>>> import numpy as np
>>> np.set_printoptions(precision=1, suppress=True, linewidth=120)
>>> out = np.array([[1, 1], [1, -1]])
>>> rng = np.random.default_rng(568)
>>> J = np.kron(out, np.kron(out, out))[rng.permutation(8)][:7]
>>> J
array([[ 1,  1, -1, -1, -1, -1,  1,  1],
       [ 1, -1,  1, -1,  1, -1,  1, -1],
       [ 1, -1, -1,  1,  1, -1, -1,  1],
       [ 1, -1,  1, -1, -1,  1, -1,  1],
       [ 1,  1,  1,  1, -1, -1, -1, -1],
       [ 1, -1, -1,  1, -1,  1,  1, -1],
       [ 1,  1, -1, -1,  1,  1, -1, -1]])
>>> W = np.array([[3, -2, -3, -1, 1, 2],
...     [3, -2, -3, -3, -1, 2],
...     [0, 2, -2, 0, 2, -2],
...     [-2, 3, 0, 3, 0, -3],
...     [-1, 2, 1, -2, -1, -1],
...     [-2, -3, -1, -1, -1, 1],
...     [1, 1, 1, 2, -2, 3],
...     [-2, 3, -2, -3, -2, -2]])
>>> coef = np.array([0, 3, 3, 0, 2, 0])
>>> hid = np.maximum(J @ W + coef, 0)
>>> hid
array([[10,  0,  0,  0,  0, 10],
       [ 6,  5,  6,  3,  6,  4],
       [ 0, 11,  4,  0,  2,  0],
       [ 0,  0,  0,  0,  6,  0],
       [ 8,  1,  0,  3, 10,  0],
       [ 0,  0,  6, 11,  2,  6],
       [ 6,  0,  0,  0,  2,  8]])
>>> (hid > 0).astype(int)
array([[1, 0, 0, 0, 0, 1],
       [1, 1, 1, 1, 1, 1],
       [0, 1, 1, 0, 1, 0],
       [0, 0, 0, 0, 1, 0],
       [1, 1, 0, 1, 1, 0],
       [0, 0, 1, 1, 1, 1],
       [1, 0, 0, 0, 1, 1]])
>>> (hid > 0).mean(axis=0)
array([0.6, 0.4, 0.4, 0.4, 0.9, 0.6])
>>> cent = np.array([[1, -2], [-2, 3], [0, 0], [-1, -3], [-2, 3], [0, -2]])
>>> hid @ cent
array([[ 10, -40],
       [-19,   4],
       [-26,  39],
       [-12,  18],
       [-17,   8],
       [-15, -39],
       [  2, -22]])
>>> x = np.array([0, 4, 9, 0, 2, 5])
>>> rhs = hid @ x
>>> np.round(np.linalg.pinv(hid) @ hid, 1) + 0
array([[1., 0., 0., 0., 0., 0.],
       [0., 1., 0., 0., 0., 0.],
       [0., 0., 1., 0., 0., 0.],
       [0., 0., 0., 1., 0., 0.],
       [0., 0., 0., 0., 1., 0.],
       [0., 0., 0., 0., 0., 1.]])
>>> rhs = rhs + 0.3 * rng.normal(size=7)
>>> rhs
array([ 49.8, 105.7,  84. ,  11.3,  23.7,  87.4,  44.2])
>>> coef, *_ = np.linalg.lstsq(hid, rhs)
>>> [round(float(np.linalg.norm(np.linalg.solve(hid.T @ hid + lam * np.eye(6), hid.T @ rhs))), 2) for lam in (0, 1, 10, 100)]
[11.19, 10.75, 9.42, 6.93]
>>> M = np.load("data.npy")
>>> M
array([[1. , 0.7, 0.5, 0.3],
       [0.7, 1. , 0.7, 0.5],
       [0.5, 0.7, 1. , 0.7],
       [0.3, 0.5, 0.7, 1. ]])
>>> x = np.array([2, 7, 1, 9])
>>> rhs = M @ x
>>> coef, lr = np.zeros(4), 1 / np.linalg.norm(M, 2) ** 2
>>> for i in range(40):
...     coef -= lr * M.T @ (M @ coef - rhs)
...     if i % 10 == 0: print(i, round(np.linalg.norm(M @ coef - rhs), 1))
... 
0 2.5
10 1.6
20 1.3
30 1.1
>>> coef
array([2.5, 4.8, 4.6, 6.9])
>>> round(np.linalg.cond(M), 1)
np.float64(12.5)
>>> mat = np.load("x.npy")
>>> mat
array([[-0.1,  0.8,  1.3,  0. ,  0.1, -0.2],
       [ 1. , -0.6,  0.3, -0.1, -0.5,  0.1],
       [-0.3,  1.1, -1.2,  0.2, -0.4, -0.3],
       [-0.5, -0.4,  0.5,  0.4, -0.3, -0.1],
       [ 1.9,  0.8,  1. ,  0.6,  0.8, -0.8],
       [-1.4,  1.8, -1.7,  0.6, -0.8,  2.2],
       [ 6. , 24. , 12. , -4. , -8. , -8. ],
       [ 1.5,  1.5, -0.5,  0.1, -0.4,  0.7],
       [ 1.1,  0.3,  0.7, -0.3,  0.7, -1.1],
       [-0.6,  1.2, -1.1, -1. , -0.2,  1.3],
       [ 0. , -0.2,  1.3,  1.2,  0.1,  0. ],
       [-1. ,  0.5,  0.4,  0.9, -2.5, -0.9]])
>>> Xc = (mat - mat.mean(axis=0)) / mat.std(axis=0)
>>> np.argwhere(np.abs(Xc) > 2)
array([[6, 0],
       [6, 1],
       [6, 2],
       [6, 3],
       [6, 4],
       [6, 5]])
>>> coef = np.linalg.lstsq(np.delete(Xc, 5, axis=1), Xc[:, 5])[0]
>>> np.abs(coef).argmax()
np.int64(2)
>>> E = np.loadtxt("run19.csv", delimiter=",")
>>> E
array([[-0.4, -0.8,  0.9, -0.2,  0.1,  1. ,  0.8,  0. ,  1. ],
       [ 0.5,  1. , -1. ,  0.7,  0.1, -1. , -1. , -0.3, -1. ],
       [ 0.9, -1. , -0.2, -1. , -0.1,  0.9,  1. ,  1. ,  1. ],
       [-0.9,  1. , -1. ,  1. , -1. , -0.7, -1. , -1. , -0.9],
       [-1. ,  1. , -1. ,  1. , -1. , -0.3, -1. , -1. , -1. ],
       [ 0.8, -0.7,  0.7, -0.8,  0.9, -0.8,  0.8,  1. , -0.5],
       [ 0.8, -1. ,  1. , -0.9,  1. ,  0.7,  1. ,  1. ,  0.6],
       [ 0.2,  0.2,  0.9, -0.1,  1. , -1. , -0.6,  0.9, -1. ],
       [-0.6,  0. ,  0.1,  0.5, -0.7,  1. ,  0. , -0.9,  0.9],
       [ 0.8, -0.4, -0.3, -0.8,  0.6, -1. ,  0.7,  1. , -0.4],
       [-1. ,  1. , -0.4,  1. , -0.9,  0.9, -1. , -1. , -0.8],
       [ 0.7, -0.8,  0.9, -0.8,  0.9, -0.4,  0.8,  1. , -0.3],
       [ 0.7,  0.5, -0.9, -0.4, -0.4, -1. , -0.2,  0.5, -0.7],
       [-0.9,  0.7,  0.2,  0.9, -0.8,  1. , -0.9, -1. ,  0. ],
       [-0.6,  0.3,  0.1,  0.5, -0.2,  0.6, -0.5, -0.8, -0.2],
       [ 0.9, -1. ,  0.9, -1. ,  1. ,  0.7,  1. ,  1. ,  1. ],
       [-0.1, -0.7,  0.4, -0.3, -0.5,  1. ,  0.8, -0.2,  1. ],
       [-0.8, -0.3,  0.2,  0.6, -0.9,  1. ,  0.3, -1. ,  1. ],
       [-0.9, -0.6,  1. ,  0.5,  1. ,  1. , -0.5,  0.9, -1. ],
       [-0.9,  1. ,  0.6,  1. ,  0.8, -1. , -1. , -1. , -1. ],
       [-0.9,  0.8, -0.5,  0.9, -0.9,  0.9, -0.9, -1. ,  0.2],
       [-0.9,  1. , -1. ,  1. , -1. ,  0.2, -1. , -1. , -0.1],
       [-0.8,  1. , -0.8,  1. , -0.6, -1. , -1. , -1. , -1. ],
       [-0.8,  0.9, -0.9,  0.9, -0.9,  0.3, -0.9, -1. ,  0. ],
       [ 0.4, -0.3,  0. , -0.4,  0.2, -0.3,  0.4,  0.6,  0.2],
       [-0.3, -0.7,  0.8, -0.2,  0.3,  1. ,  0.7,  0.3,  0.9],
       [ 0.8, -0.5, -0.6, -0.8,  0. , -0.8,  0.8,  0.9,  0.6],
       [ 0.9, -0.7,  0.5, -0.9,  0.9, -1. ,  0.8,  1. , -0.7],
       [ 0. , -0.9,  1. , -0.8,  1. ,  0.6,  0.8,  1. , -1. ],
       [ 0.1,  0.8, -1. ,  0.6, -1. , -0.9, -0.8, -1. ,  0.3],
       [-0.1,  0.9, -1. ,  0.8, -1. , -0.9, -0.9, -1. ,  0.4],
       [-0.8,  0.6,  0.5,  0.8,  0. ,  0.6, -0.8, -0.9, -0.8],
       [ 0.2,  0.5, -1. ,  0.2, -0.9, -0.5, -0.3, -0.9,  0.7]])
>>> P = E @ np.linalg.solve(E.T @ E, E.T)
>>> np.round(np.linalg.eigvalsh(P), 1) + 0
array([0., 0., 0., 0., 0., 0., 0., 0., 0., 0., 0., 0., 0., 0., 0., 0., 0., 0., 0., 0., 0., 0., 0., 0., 1., 1., 1., 1.,
       1., 1., 1., 1., 1.])
>>> np.round(P @ E[:, 1], 1) + 0
array([-0.8,  1. , -1. ,  1. ,  1. , -0.7, -1. ,  0.2,  0. , -0.4,  1. , -0.8,  0.5,  0.7,  0.3, -1. , -0.7, -0.3,
       -0.6,  1. ,  0.8,  1. ,  1. ,  0.9, -0.3, -0.7, -0.5, -0.7, -0.9,  0.8,  0.9,  0.6,  0.5])
